$ python -q
>>> import numpy as np
>>> np.set_printoptions(precision=3, suppress=True, linewidth=140, legacy="1.25")
>>> rd = lambda a: np.round(a, 3) + 0
>>> K = np.load("a.npy")
>>> K
array([[0, 0, 1, 0, 1, 0],
       [0, 0, 0, 1, 0, 1],
       [1, 0, 0, 0, 1, 0],
       [0, 1, 0, 0, 0, 1],
       [1, 0, 1, 0, 0, 0],
       [0, 1, 0, 1, 0, 0]])
>>> rng = np.random.default_rng(9055)
>>> idx = rng.permutation(6)
>>> idx
array([0, 1, 2, 5, 4, 3])
>>> A2 = K[idx][:, idx]
>>> np.diag(A2)
array([0, 0, 0, 0, 0, 0])
>>> np.trace(A2)
0
>>> rd(np.linalg.det(A2)), rd(np.linalg.det(K[idx]))
(4.0, -4.0)
>>> np.allclose(A2, K)
True
>>> A2
array([[0, 0, 1, 0, 1, 0],
       [0, 0, 0, 1, 0, 1],
       [1, 0, 0, 0, 1, 0],
       [0, 1, 0, 0, 0, 1],
       [1, 0, 1, 0, 0, 0],
       [0, 1, 0, 1, 0, 0]])
>>> E = np.loadtxt("arr.csv", delimiter=",")
>>> E
array([[ 0.326, -0.061,  0.696,  0.336, -1.151],
       [-0.061,  0.801,  0.257, -1.689, -1.194],
       [ 0.696,  0.257,  0.613, -0.79 ,  1.384],
       [ 0.336, -1.689, -0.79 , -1.398, -0.77 ],
       [-1.151, -1.194,  1.384, -0.77 , -0.342]])
>>> [round(float(np.linalg.det(E[:i, :i])), 2) + 0 for i in range(1, 6)]
[0.33, 0.26, -0.27, 1.26, 24.0]
>>> try:
...     np.linalg.cholesky(E)
... except np.linalg.LinAlgError as e:
...     print(repr(e))
... 
LinAlgError('Matrix is not positive definite')
>>> np.all(np.linalg.eigvalsh(E) > 0)
False
>>> x0 = np.array([9, 4, 5, 3, 7])
>>> y = E @ x0
>>> coef, lr = np.zeros(5), 1 / np.linalg.norm(E, 2) ** 2
>>> for i in range(150):
...     coef -= lr * E.T @ (E @ coef - y)
...     if i % 50 == 0: print(i, round(np.linalg.norm(E @ coef - y), 3))
... 
0 10.185
50 0.021
100 0.0
>>> rd(coef)
array([9., 4., 5., 3., 7.])
>>> rd(np.linalg.cond(E))
3.0
>>> idx = rng.permutation(5)
>>> idx
array([1, 2, 0, 4, 3])
>>> A2 = E[idx][:, idx]
>>> np.allclose(A2, E)
False
>>> rd(np.trace(A2))
0.0
>>> rd(np.sort(np.abs(np.linalg.eigvals(A2))))
array([1.   , 1.999, 1.999, 2.001, 3.   ])
>>> A2
array([[ 0.801,  0.257, -0.061, -1.194, -1.689],
       [ 0.257,  0.613,  0.696,  1.384, -0.79 ],
       [-0.061,  0.696,  0.326, -1.151,  0.336],
       [-1.194,  1.384, -1.151, -0.342, -0.77 ],
       [-1.689, -0.79 ,  0.336, -0.77 , -1.398]])
>>> w1 = np.array([[1, -2, 3], [0, 1, 0], [3, -1, 0], [1, -3, 3], [3, -3, 1]])
>>> coef = np.array([4, 5, 4])
>>> act = np.maximum(E @ w1 + coef, 0)
>>> (act > 0).mean(axis=0)
array([0.6, 1. , 0.6])
>>> (act > 0).astype(int)
array([[1, 1, 1],
       [0, 1, 0],
       [1, 1, 1],
       [0, 1, 1],
       [1, 1, 0]])
>>> basis = np.array([[0, -1], [2, 1], [1, 0]])
>>> rd(act @ basis)
array([[16.907,  2.739],
       [28.63 , 14.315],
       [ 8.042, -8.427],
       [19.91 ,  9.933],
       [16.12 ,  2.855]])
